$ python -q
>>> import numpy as np
>>> from numpy import linalg as LA
>>> np.set_printoptions(precision=3, suppress=True, linewidth=100)
>>> J = np.load("layer15.npy")
>>> J
array([[ 0.8, -0.6, -0.8,  0.5,  0.3, -1. ],
       [ 0.7, -0.3, -0.4,  0. , -0.5, -1.7],
       [-0.9, -1.1,  1.7,  0.6,  0.6,  0.1],
       [-0.3,  2.6, -0.7, -0.7, -1. ,  1.3],
       [ 0.4,  0.5,  0.8, -0.1, -0.2, -2.1],
       [ 0. ,  0.7, -0.2,  0.5, -0.3, -0.5],
       [-0.7,  0.4,  0.7, -0.3, -0.6, -0.9],
       [ 0.2, -1.4,  0.6,  1.1,  1. , -0.9],
       [ 0.1,  0.8,  0.2,  0. ,  0.8,  0.1],
       [ 1.2, -0.4, -0.2,  2. , -0.6, -0.2],
       [ 0.3, -1. ,  1.1,  0.8,  1.1,  0.2],
       [ 0.4,  1.2, -1.3,  1.9,  0.3,  0.8],
       [ 0.6,  2.3, -0.1,  1.2, -1.2, -0.7],
       [-0.3, -0.9, -0.9,  1. , -0.6, -0.3],
       [ 0.2, -0.9, -1.3,  1.5, -0.4, -0.5],
       [ 1.2, -1. , -1. , -0.5,  0.7, -0.4],
       [ 0.2, -0.3,  0.2, -1.2, -0.8, -0.6],
       [-0.2,  0.2, -1.2,  0.4, -1.1, -0.3],
       [ 0.1, -0.9, -0.4, -0.2, -1.7,  1.4],
       [-0.8, -0.6,  0.6, -1. , -2.5,  0.8],
       [-0.8, -0.5,  1.1,  0.9, -0.5,  0.6],
       [-0.1,  0.4,  2.2, -0.1, -0.4, -1.5],
       [-1.2,  0.2,  1.2, -1.2, -1.2,  0.5],
       [-0.5,  1.9,  0.8, -0.2, -0.6,  0. ],
       [-0.6,  0.1, -0.6, -1.1, -1. , -1.4],
       [ 0. , -1.6,  0.6,  0.6,  0.4,  0.7],
       [-1.2,  1.5, -1.1,  0.8,  0.3,  0.3],
       [ 3.9,  5.1,  5.4, -1.8,  3.3, -2.4],
       [ 0.2,  1.5,  0.4,  0.9, -1. , -1.1],
       [ 1. , -0.4, -0.2,  2.6, -0.7,  0.6],
       [ 0.9, -0.2, -1.1,  1.8,  1.1, -2.3],
       [ 0.1,  0.4,  0.4, -0.3, -0.6, -0.3],
       [ 0.9,  0.5,  1.5,  1.3, -0.4,  0.2],
       [ 0.6, -0.8,  1. ,  0.2,  0. ,  0.5],
       [ 1.1, -0.8, -0.8, -0.7, -0.9,  1.3],
       [ 0. , -0.4,  0.9, -1.6,  0. , -0.1],
       [ 0.8, -2.4, -0.8, -0.5,  1.6, -1.7],
       [-2.9,  0.6,  1.2, -0.5,  0.5,  0.8],
       [-1.1, -0.9, -2.1,  1. , -0.6,  0. ],
       [-0.5,  3. , -1. , -0.5, -0.2,  1.2],
       [ 0.4,  0.7, -0.4,  0.8,  1.5, -0.2],
       [ 1.1,  0.4, -1.4,  0.3, -0.1,  0.3],
       [-1. ,  0. ,  0.4,  0.2,  1.1,  2.1],
       [ 0.8, -0.5,  0. ,  1.1, -0.8,  0.5],
       [-1.5,  0.8,  0.5, -0.8,  0.1, -0.4],
       [ 0.5, -0.5,  0.6, -0.6,  1.4,  1.7]])
>>> Xc = J - J.mean(axis=0)
>>> evecs = LA.svd(Xc)[2][:1]
>>> other = Xc - Xc @ evecs.T @ evecs
>>> other.std(axis=0)
array([0.898, 0.909, 0.749, 0.894, 0.864, 0.943])
>>> print(np.round(LA.norm(other) / LA.norm(Xc), 3))
0.798
>>> LA.norm(other, axis=1).round(6).argmax()
np.int64(36)
>>> print(np.diag(evecs.T @ evecs))
[0.076 0.341 0.357 0.063 0.098 0.065]
>>> print((Xc @ evecs.T).std(axis=0))
[1.627]
>>> P = J @ LA.solve(J.T @ J, J.T)
>>> print(np.trace(P))
6.0
>>> x0 = np.array([2, -1, 2, 0, 3, -3])
>>> target = J @ x0
>>> np.round(LA.pinv(J) @ J, 3) + 0
array([[1., 0., 0., 0., 0., 0.],
       [0., 1., 0., 0., 0., 0.],
       [0., 0., 1., 0., 0., 0.],
       [0., 0., 0., 1., 0., 0.],
       [0., 0., 0., 0., 1., 0.],
       [0., 0., 0., 0., 0., 1.]])
>>> rng = np.random.default_rng(59013)
>>> target = target + 0.1 * rng.normal(size=46)
>>> target
array([  4.566,   4.55 ,   4.221, -11.597,   7.855,  -0.647,   0.565,   8.616,   1.807,   1.17 ,
         6.469,  -4.617,  -2.768,  -2.418,  -1.08 ,   4.775,   0.686,  -5.585,  -8.943,  -9.673,
        -2.353,   7.104,  -5.333,  -2.974,  -1.336,   1.994,  -6.078,  30.511,   0.036,  -1.898,
        10.11 ,  -0.202,   2.485,   2.588,  -5.198,   2.519,  12.303,  -4.741,  -7.272, -10.312,
         4.323,  -2.181,  -4.155,  -1.602,  -1.276,   1.887])
>>> b, *_ = LA.lstsq(J, target)
>>> print(b)
[ 1.996 -1.019  2.013 -0.009  2.987 -3.014]
>>> b.round()
array([ 2., -1.,  2., -0.,  3., -3.])
>>> print(round(float(LA.norm(target - J @ b)), 3))
0.604
>>> np.round(J.T @ (target - J @ b), 3) + 0
array([0., 0., 0., 0., 0., 0.])
>>> C = J[[39, 9]].astype(float)
>>> for _ in range(3):
...     idx = LA.norm(J[:, None] - C, axis=-1).argmin(axis=1)
...     C = np.array([J[idx == j].mean(axis=0) for j in range(2)])
... 
>>> print(idx)
[1 1 1 0 1 1 1 1 0 1 1 1 1 1 1 1 1 1 1 1 1 1 0 0 1 1 0 0 1 1 1 1 1 1 1 1 1 0 1 0 1 1 0 1 0 1]
>>> C
array([[-0.51 ,  1.65 ,  0.69 , -0.47 ,  0.31 ,  0.35 ],
       [ 0.256, -0.253, -0.022,  0.411, -0.208, -0.25 ]])
>>> C[1] - C[0]
array([ 0.766, -1.903, -0.712,  0.881, -0.518, -0.6  ])
>>> K = np.load("mat.npy")
>>> K
array([[0, 3, 9, 0, 5, 4],
       [0, 0, 9, 4, 8, 8],
       [0, 0, 0, 6, 7, 7],
       [0, 0, 0, 0, 2, 0],
       [0, 0, 0, 0, 0, 9],
       [0, 0, 0, 0, 0, 0]])
>>> rank = LA.matrix_rank(K)
>>> rank
np.int64(5)
>>> null = LA.svd(K)[2][rank:].T
>>> K @ null
array([[0.],
       [0.],
       [0.],
       [0.],
       [0.],
       [0.]])
>>> [int(LA.matrix_rank(K[:i])) for i in range(1, len(K) + 1)]
[1, 2, 3, 4, 5, 5]
>>> null @ null.T
array([[1., 0., 0., 0., 0., 0.],
       [0., 0., 0., 0., 0., 0.],
       [0., 0., 0., 0., 0., 0.],
       [0., 0., 0., 0., 0., 0.],
       [0., 0., 0., 0., 0., 0.],
       [0., 0., 0., 0., 0., 0.]])
>>> np.allclose(K @ null, 0)
True
>>> E = rng.normal(size=(47, 11))
>>> E = 20 * E / LA.norm(E, axis=1, keepdims=True)
>>> E
array([[  7.186,  -5.989,   1.429,  -1.601,  -3.899,  -8.246,  11.989,  -3.148,  -5.41 ,  -4.109,
         -4.988],
       [-11.505,   4.173,  -0.653,  -0.754,   2.551,   0.456,  -9.569,   4.398,  -8.692,  -4.439,
          6.028],
       [ 12.019,   0.874,  10.564,  -0.498,   6.646,  -1.321,   2.969,  -2.929,   2.524,  -2.432,
          8.206],
       [ -3.622,  -1.169,   5.561,   9.964,  -0.481,   7.319,   0.071,  -4.126, -13.002,  -3.025,
          2.504],
       [  9.717, -12.511,   8.267,  -1.909,   3.824,  -2.414,  -2.62 ,   5.335,   3.174,  -3.211,
          0.953],
       [ -2.242,   2.024,  -4.047, -13.273,   9.578,  -5.146,  -1.958,   0.449,   3.571,  -7.021,
          3.746],
       [ -3.142,  -6.042,   2.788,  -3.808,  -8.652,   6.815,  -2.335,   7.075,   3.89 , -10.663,
         -5.07 ],
       [ 11.799,  -5.836,   3.559,  -9.124,  -6.023,   8.631,   0.166,   0.875,  -3.223,  -0.507,
         -2.931],
       [ -5.88 ,   3.804,   4.919,  -4.061,   0.097,  -2.095,   7.237,  -4.066,  -9.632,  10.043,
         -6.582],
       [  4.14 ,  10.556,   3.663,  -7.326,  -0.847,   1.781,   8.259,   3.274,   2.387,  -1.315,
         10.681],
       [  0.327,  -0.857,  -0.652,   1.01 ,  -5.91 ,   7.392,   3.444, -10.5  ,   4.673,   4.327,
        -12.061],
       [  3.57 ,   8.79 ,  -9.544,   2.738,  -4.552,   0.767,   6.846,  -4.088,  -6.566,  -6.386,
          6.529],
       [ -4.286,  -3.891,  -8.258,  -0.422,  -0.23 ,  10.743,  -6.689,  -1.336,  -8.091,   2.913,
         -7.884],
       [ -3.706, -10.158,   1.354,  11.046,   0.774,  -5.099,   2.554,  -4.202,  -1.355,  10.111,
          2.097],
       [  5.863,  -4.314,  -7.206, -13.93 ,  -2.706,  -1.446,  -4.412,  -2.693,  -2.464,  -6.14 ,
          4.599],
       [-12.904,  -5.787,  -1.894,   2.503,  -0.459,   2.702,   2.387,  -3.717,  -3.399,   9.975,
          7.215],
       [  2.86 ,   0.645,  10.761,   5.279,   6.098,  -1.412,   1.769,  -9.204,  10.602,  -2.278,
         -1.765],
       [ -6.37 ,  10.153,  11.863,   2.241,   1.116,  -5.114,  -0.911,  -1.481,  -3.22 ,   5.944,
          5.87 ],
       [  2.09 ,   9.34 ,  -4.418,   2.974,  -2.694,   8.53 ,   0.179,  -0.083,   6.179,   5.136,
        -11.638],
       [  2.638,  -8.672,  -4.288,   0.142,  -2.61 ,  -7.858,   1.528, -11.571,   8.302,   2.096,
          4.618],
       [  4.166,  -9.441,  -3.036,   1.389,   5.69 ,   0.014,   7.864,   8.644,  10.582,  -1.207,
         -0.059],
       [  4.891,   6.452,  -9.696,   1.093,  -7.178,   0.871,   9.232,  -3.451,  -2.943,  -6.385,
         -6.355],
       [ -2.453, -11.552,  -4.485,  -1.026,  -0.483,  11.973,  -2.091,  -1.731,  -7.437,   0.216,
          5.749],
       [-10.304,  -4.802,   3.694,  -6.163,  -5.992,  -1.236,  -4.356,  -1.122,  -9.887,  -7.921,
         -0.986],
       [  4.862,   3.302,  -2.072,  -8.818,   2.25 ,  -8.878,  -5.831,   3.133,   7.723,  -9.797,
          0.312],
       [ -5.406,   9.726,   3.366,  -3.389, -11.411,  -3.306,  -0.498,   3.529,  -2.92 ,  -6.853,
          6.636],
       [  5.317,   7.041,   0.748,   1.756, -10.853,  -3.017,  -0.738,   6.639,  -4.973,   3.694,
        -10.422],
       [ -5.167, -14.066,   1.336,  -1.261,   2.313,   0.605,   3.099,  -6.326, -10.169,  -1.129,
         -3.472],
       [ -1.952,  -5.724,  -2.947,  11.295,   2.391,   6.078,   6.291,   2.016,   9.493,  -6.782,
         -2.179],
       [ -2.721,   3.377,  -6.2  ,  -6.974,  11.6  ,  -4.479,  -5.189,   3.448,  -5.363,   4.156,
         -7.393],
       [  7.19 ,   8.867,  -7.762,  -8.494,  -1.147,   2.235,   0.919,   6.563,   1.345,   9.019,
         -1.972],
       [  7.599,   3.436,   0.182,   1.188,   9.011,  -5.66 ,  -8.79 ,  -4.535,   6.446,   4.253,
         -7.635],
       [ -4.469,   1.324,   1.65 ,  -6.192,  -6.535, -16.082,  -3.927,  -1.098,  -3.563,   2.552,
         -0.235],
       [ -5.551,  -3.825, -13.282,   5.556,   5.87 ,  -7.117,   3.274,   5.522,   0.664,   2.933,
          3.45 ],
       [  4.249,  -0.292,  -3.986,  -2.072,   5.921,  13.171, -10.38 ,  -5.685,  -0.876,   3.498,
         -0.293],
       [ -1.937,  -1.57 ,  -0.281,   5.88 ,  -2.935,  -1.325,  10.834,   0.963, -14.378,  -3.765,
         -3.092],
       [ -8.231,  -5.331,   1.724,   8.407,  -2.082,   7.667,   6.519,  -5.613,   7.856,  -2.712,
         -4.899],
       [ -9.811,   6.998,   0.805,   0.09 ,  -3.382,  10.656,  -7.372,   6.663,  -4.576,  -0.194,
         -3.069],
       [ -2.528,   5.483, -10.854,  -2.177,  -0.699, -10.766,  -5.584,  -0.359,   5.546,   7.569,
         -2.287],
       [  3.678,  -6.37 ,  -0.717,  -6.242,  11.283,  -3.036,   4.511,   2.301,   2.726,  -5.135,
        -10.51 ],
       [  4.084,  -2.012,  -2.495,   7.401,  -6.099,  -5.847,  -4.599,   5.458, -12.888,  -5.046,
         -2.09 ],
       [  8.549,   2.514,  -8.607,   3.151,  -0.235,  -1.109,  11.549,  -6.636,  -1.58 ,  -4.619,
         -5.835],
       [ -3.772,   1.41 ,  -3.349,   1.787,   7.911,   4.773,   7.05 ,   3.671,   7.715,   7.573,
         10.197],
       [  0.459,  -1.667,   0.352,   2.697,  -1.218,   0.366,  -5.163,  -8.42 ,  -5.971,   0.075,
        -15.962],
       [ -4.026,  -7.961,  -2.886,  11.982,  -6.546,   3.447,  -5.875,   3.608,   6.659,  -4.524,
         -1.2  ],
       [ 14.047,  -2.022,   2.26 ,   3.636,  -2.131,  -9.774,   2.521,   2.249,   0.383,  -4.407,
         -7.015],
       [  2.4  ,  -4.407,   5.051,   6.858,   7.319,   3.847,  11.979,   4.077,  -3.085,   1.275,
         -7.915]])
>>> P = E @ LA.solve(E.T @ E, E.T)
>>> P @ E[:, 6]
array([ 11.989,  -9.569,   2.969,   0.071,  -2.62 ,  -1.958,  -2.335,   0.166,   7.237,   8.259,
         3.444,   6.846,  -6.689,   2.554,  -4.412,   2.387,   1.769,  -0.911,   0.179,   1.528,
         7.864,   9.232,  -2.091,  -4.356,  -5.831,  -0.498,  -0.738,   3.099,   6.291,  -5.189,
         0.919,  -8.79 ,  -3.927,   3.274, -10.38 ,  10.834,   6.519,  -7.372,  -5.584,   4.511,
        -4.599,  11.549,   7.05 ,  -5.163,  -5.875,   2.521,  11.979])
>>> np.allclose(P @ P, P)
True
>>> np.round(LA.eigvalsh(P), 3) + 0
array([0., 0., 0., 0., 0., 0., 0., 0., 0., 0., 0., 0., 0., 0., 0., 0., 0., 0., 0., 0., 0., 0., 0.,
       0., 0., 0., 0., 0., 0., 0., 0., 0., 0., 0., 0., 0., 1., 1., 1., 1., 1., 1., 1., 1., 1., 1.,
       1.])
>>> Xc = E - E.mean(axis=0)
>>> evecs = LA.svd(Xc)[2][:9]
>>> other = Xc - Xc @ evecs.T @ evecs
>>> print((Xc @ evecs.T).std(axis=0))
[7.832 7.576 6.816 6.442 6.226 5.915 5.469 5.258 4.751]
>>> np.round(np.cov(Xc @ evecs.T, rowvar=False), 3) + 0
array([[62.674,  0.   ,  0.   ,  0.   ,  0.   ,  0.   ,  0.   ,  0.   ,  0.   ],
       [ 0.   , 58.64 ,  0.   ,  0.   ,  0.   ,  0.   ,  0.   ,  0.   ,  0.   ],
       [ 0.   ,  0.   , 47.47 ,  0.   ,  0.   ,  0.   ,  0.   ,  0.   ,  0.   ],
       [ 0.   ,  0.   ,  0.   , 42.401,  0.   ,  0.   ,  0.   ,  0.   ,  0.   ],
       [ 0.   ,  0.   ,  0.   ,  0.   , 39.6  ,  0.   ,  0.   ,  0.   ,  0.   ],
       [ 0.   ,  0.   ,  0.   ,  0.   ,  0.   , 35.754,  0.   ,  0.   ,  0.   ],
       [ 0.   ,  0.   ,  0.   ,  0.   ,  0.   ,  0.   , 30.561,  0.   ,  0.   ],
       [ 0.   ,  0.   ,  0.   ,  0.   ,  0.   ,  0.   ,  0.   , 28.252,  0.   ],
       [ 0.   ,  0.   ,  0.   ,  0.   ,  0.   ,  0.   ,  0.   ,  0.   , 23.066]])
